In [1]: import numpy as np

In [2]: np.set_printoptions(suppress=True, linewidth=140)

In [3]: data = np.loadtxt("sample8.csv", delimiter=",")

In [4]: data.round(1)
Out[4]: 
array([[-0.4,  1.5,  0.5, -0.2,  0.6,  0.7,  2.9, -0.5,  2. ],
       [ 0. , -1.2, -0.5, -2.5, -0.7,  0.3,  2. ,  0.2, -1.8],
       [ 0.4,  2.4, -0.9, -0.5,  2.1,  0.6, -0.3,  1.2, -1.7],
       [-0.9, -0.4, -0.9, -2. ,  1.8, -1.3, -1. , -1.8,  1. ],
       [ 3.3,  0.5, -0.8,  0.3, -0.3, -1.2,  0.6, -1.5, -0.1],
       [ 0.3, -0.7,  0.6,  0.1,  0.9, -2.8,  0.8,  2.3,  0.4],
       [-0.7, -1.2, -3.1,  1.7,  0.7,  0.3,  0.9,  0.2,  0.1],
       [ 0.4, -1.6,  1.8,  1. ,  2.3,  0.7,  0.6, -1.1, -1.1],
       [ 1.8, -1.3, -0.3, -1.1,  0.7,  1.9, -0.7,  1.5,  1.8]])

In [5]: q, R = np.linalg.qr(data)

In [6]: q.round(1) + 0
Out[6]: 
array([[-0.1,  0.4,  0.1, -0.1,  0.2,  0.2,  0.7, -0.1,  0.5],
       [ 0. , -0.3, -0.1, -0.6, -0.2,  0.1,  0.5,  0.1, -0.5],
       [ 0.1,  0.6, -0.2, -0.1,  0.5,  0.2, -0.1,  0.3, -0.4],
       [-0.2, -0.1, -0.2, -0.5,  0.4, -0.3, -0.3, -0.5,  0.3],
       [ 0.8,  0.1, -0.2,  0.1, -0.1, -0.3,  0.1, -0.4,  0. ],
       [ 0.1, -0.2,  0.1,  0. ,  0.2, -0.7,  0.2,  0.6,  0.1],
       [-0.2, -0.3, -0.8,  0.4,  0.2,  0.1,  0.2,  0. ,  0. ],
       [ 0.1, -0.4,  0.4,  0.3,  0.6,  0.2,  0.2, -0.3, -0.3],
       [ 0.5, -0.3, -0.1, -0.3,  0.2,  0.5, -0.2,  0.4,  0.5]])

In [7]: R.round(1) + 0
Out[7]: 
array([[4., 0., 0., 0., 0., 0., 0., 0., 0.],
       [0., 4., 0., 0., 0., 0., 0., 0., 0.],
       [0., 0., 4., 0., 0., 0., 0., 0., 0.],
       [0., 0., 0., 4., 0., 0., 0., 0., 0.],
       [0., 0., 0., 0., 4., 0., 0., 0., 0.],
       [0., 0., 0., 0., 0., 4., 0., 0., 0.],
       [0., 0., 0., 0., 0., 0., 4., 0., 0.],
       [0., 0., 0., 0., 0., 0., 0., 4., 0.],
       [0., 0., 0., 0., 0., 0., 0., 0., 4.]])

In [8]: np.round(q.T @ q, 1) + 0
Out[8]: 
array([[1., 0., 0., 0., 0., 0., 0., 0., 0.],
       [0., 1., 0., 0., 0., 0., 0., 0., 0.],
       [0., 0., 1., 0., 0., 0., 0., 0., 0.],
       [0., 0., 0., 1., 0., 0., 0., 0., 0.],
       [0., 0., 0., 0., 1., 0., 0., 0., 0.],
       [0., 0., 0., 0., 0., 1., 0., 0., 0.],
       [0., 0., 0., 0., 0., 0., 1., 0., 0.],
       [0., 0., 0., 0., 0., 0., 0., 1., 0.],
       [0., 0., 0., 0., 0., 0., 0., 0., 1.]])

In [9]: arr = np.load("a.npy")

In [10]: print(arr)
[[-2  0  0  0  2  0  0 -2  0  1  0  0]
 [ 0  2 -2  2  0  2  2  0 -2  0  0  0]
 [ 0  2  2  0  0 -2 -1  0 -2  0  0  1]
 [ 0 -2 -1  2  0  1  2  0  2  0  0  1]
 [ 0  0  0  0 -2  0  0 -2  0 -1  0  0]
 [ 0 -1 -1  1  0  0 -2  0  2  0 -1 -1]
 [ 0 -2  2 -2  0 -2  2  0 -2  0 -2 -2]
 [ 0  0  0  0  2  0  0 -2  0 -1  0  0]
 [ 0  1 -2 -1  0  2 -2  0 -1  0  0  1]
 [ 2  0  0  0  1  0  0  2  0 -2  0  0]
 [ 0 -2  0 -2  0  0  2  0  2  0  0  2]
 [ 0  0 -1  1  0  2  1  0  0  0  1 -2]]

In [11]: t = np.radians(121)

In [12]: R = np.eye(12)

In [13]: R[4, 4] = R[5, 5] = np.cos(t)

In [14]: R[4, 5], R[5, 4] = -np.sin(t), np.sin(t)

In [15]: R.round(1)
Out[15]: 
array([[ 1. ,  0. ,  0. ,  0. ,  0. ,  0. ,  0. ,  0. ,  0. ,  0. ,  0. ,  0. ],
       [ 0. ,  1. ,  0. ,  0. ,  0. ,  0. ,  0. ,  0. ,  0. ,  0. ,  0. ,  0. ],
       [ 0. ,  0. ,  1. ,  0. ,  0. ,  0. ,  0. ,  0. ,  0. ,  0. ,  0. ,  0. ],
       [ 0. ,  0. ,  0. ,  1. ,  0. ,  0. ,  0. ,  0. ,  0. ,  0. ,  0. ,  0. ],
       [ 0. ,  0. ,  0. ,  0. , -0.5, -0.9,  0. ,  0. ,  0. ,  0. ,  0. ,  0. ],
       [ 0. ,  0. ,  0. ,  0. ,  0.9, -0.5,  0. ,  0. ,  0. ,  0. ,  0. ,  0. ],
       [ 0. ,  0. ,  0. ,  0. ,  0. ,  0. ,  1. ,  0. ,  0. ,  0. ,  0. ,  0. ],
       [ 0. ,  0. ,  0. ,  0. ,  0. ,  0. ,  0. ,  1. ,  0. ,  0. ,  0. ,  0. ],
       [ 0. ,  0. ,  0. ,  0. ,  0. ,  0. ,  0. ,  0. ,  1. ,  0. ,  0. ,  0. ],
       [ 0. ,  0. ,  0. ,  0. ,  0. ,  0. ,  0. ,  0. ,  0. ,  1. ,  0. ,  0. ],
       [ 0. ,  0. ,  0. ,  0. ,  0. ,  0. ,  0. ,  0. ,  0. ,  0. ,  1. ,  0. ],
       [ 0. ,  0. ,  0. ,  0. ,  0. ,  0. ,  0. ,  0. ,  0. ,  0. ,  0. ,  1. ]])

In [16]: B = arr @ R.T

In [17]: np.round(np.linalg.svd(arr, compute_uv=False), 1), np.round(np.linalg.svd(B, compute_uv=False), 1)
Out[17]: 
(array([7.2, 6.5, 5.2, 4.8, 4.1, 3.5, 3.4, 2.9, 2.1, 0.8, 0.3, 0.1]),
 array([7.2, 6.5, 5.2, 4.8, 4.1, 3.5, 3.4, 2.9, 2.1, 0.8, 0.3, 0.1]))

In [18]: np.allclose(arr @ arr.T, B @ B.T)
Out[18]: True

In [19]: q, _ = np.linalg.qr(np.array([[-0.8, -0.2, 0.4, -0.9, -1.5, 0.4],
    ...:     [0.0, -1.7, 0.3, 1.2, 0.4, 1.3],
    ...:     [-0.1, -1.2, 0.0, 0.6, -0.6, 0.3],
    ...:     [0.6, 0.5, 1.7, 0.0, -0.8, 1.4],
    ...:     [1.3, -0.6, 2.0, -0.3, 0.6, -1.0],
    ...:     [0.8, -2.1, 0.4, -1.9, 0.1, -0.4]]))

In [20]: evals = np.array([-3, 2, -3, -2, -1, 1])

In [21]: J = q @ np.diag(evals) @ q.T

In [22]: print(J.round(1) + 0)
[[-2.4  0.3  0.4 -0.8  0.3  0.7]
 [ 0.3  0.   0.2 -0.4 -0.7  1.6]
 [ 0.4  0.2  0.  -1.   0.5  0.8]
 [-0.8 -0.4 -1.  -1.1 -1.3 -0.3]
 [ 0.3 -0.7  0.5 -1.3 -1.7 -0.8]
 [ 0.7  1.6  0.8 -0.3 -0.8 -0.7]]

In [23]: blk = np.stack([J, 2 * J, J[::-1]])

In [24]: print(np.linalg.matrix_rank(blk.reshape(3, -1)))
2

In [25]: print(np.linalg.matrix_rank(blk))
[6 6 6]

In [26]: print(np.round(np.linalg.norm(blk, axis=(1, 2)), 1))
[ 5.3 10.6  5.3]
